$ python -q
>>> import numpy as np
>>> np.set_printoptions(precision=2, suppress=True, linewidth=200)
>>> m1 = np.load("sample8.npy")
>>> m1
array([[-16,   2,  -8,   9],
       [ -8,  -6,   5,   1],
       [  3,  -3, -16,  -3],
       [ -4,  -8,   3,   5]])
>>> Q = m1.astype(float).copy()
>>> for j in range(4):
...     Q[:, j] -= Q[:, :j] @ (Q[:, :j].T @ Q[:, j])
...     Q[:, j] /= np.linalg.norm(Q[:, j])
... 
>>> np.round(Q.T @ m1, 2) + 0
array([[18.57,  2.1 ,  1.51, -9.74],
       [ 0.  , 10.42, -2.41,  0.14],
       [ 0.  ,  0.  , 18.6 ,  0.59],
       [ 0.  ,  0.  ,  0.  ,  4.55]])
>>> np.round(Q.T @ Q, 2) + 0
array([[1., 0., 0., 0.],
       [0., 1., 0., 0.],
       [0., 0., 1., 0.],
       [0., 0., 0., 1.]])
>>> Y = np.linalg.inv(m1)
>>> Y.round(2) + 0
array([[-0.03, -0.1 ,  0.  ,  0.07],
       [ 0.03, -0.04, -0.04, -0.07],
       [-0.02,  0.02, -0.05,  0.  ],
       [ 0.04, -0.16, -0.04,  0.14]])
>>> t = np.radians(36)
>>> r_ = np.eye(4)
>>> r_[0, 0] = r_[1, 1] = np.cos(t)
>>> r_[0, 1], r_[1, 0] = -np.sin(t), np.sin(t)
>>> r_
array([[ 0.81, -0.59,  0.  ,  0.  ],
       [ 0.59,  0.81,  0.  ,  0.  ],
       [ 0.  ,  0.  ,  1.  ,  0.  ],
       [ 0.  ,  0.  ,  0.  ,  1.  ]])
>>> Y = m1 @ r_.T
>>> Y
array([[-14.12,  -7.79,  -8.  ,   9.  ],
       [ -2.95,  -9.56,   5.  ,   1.  ],
       [  4.19,  -0.66, -16.  ,  -3.  ],
       [  1.47,  -8.82,   3.  ,   5.  ]])
>>> np.linalg.svd(m1, compute_uv=False), np.linalg.svd(Y, compute_uv=False)
(array([21.35, 18.74, 10.25,  3.99]), array([21.35, 18.74, 10.25,  3.99]))
>>> round(np.linalg.det(r_), 2), round(float(np.trace(r_)), 2)
(np.float64(1.0), 3.62)
>>> Y = m1 / np.linalg.norm(m1, axis=1, keepdims=True)
>>> gram = Y @ Y.T
>>> (gram - 2 * np.eye(4)).round(6).argmax(axis=1)
array([1, 3, 0, 1])
>>> gram[3]
array([ 0.32,  0.83, -0.28,  1.  ])
>>> gram
array([[ 1.  ,  0.38,  0.14,  0.32],
       [ 0.38,  1.  , -0.47,  0.83],
       [ 0.14, -0.47,  1.  , -0.28],
       [ 0.32,  0.83, -0.28,  1.  ]])
>>> np.argwhere(np.triu(np.abs(gram) > 0.95, 1))
array([], shape=(0, 2), dtype=int64)
>>> np.linalg.norm(Y, axis=1)
array([1., 1., 1., 1.])
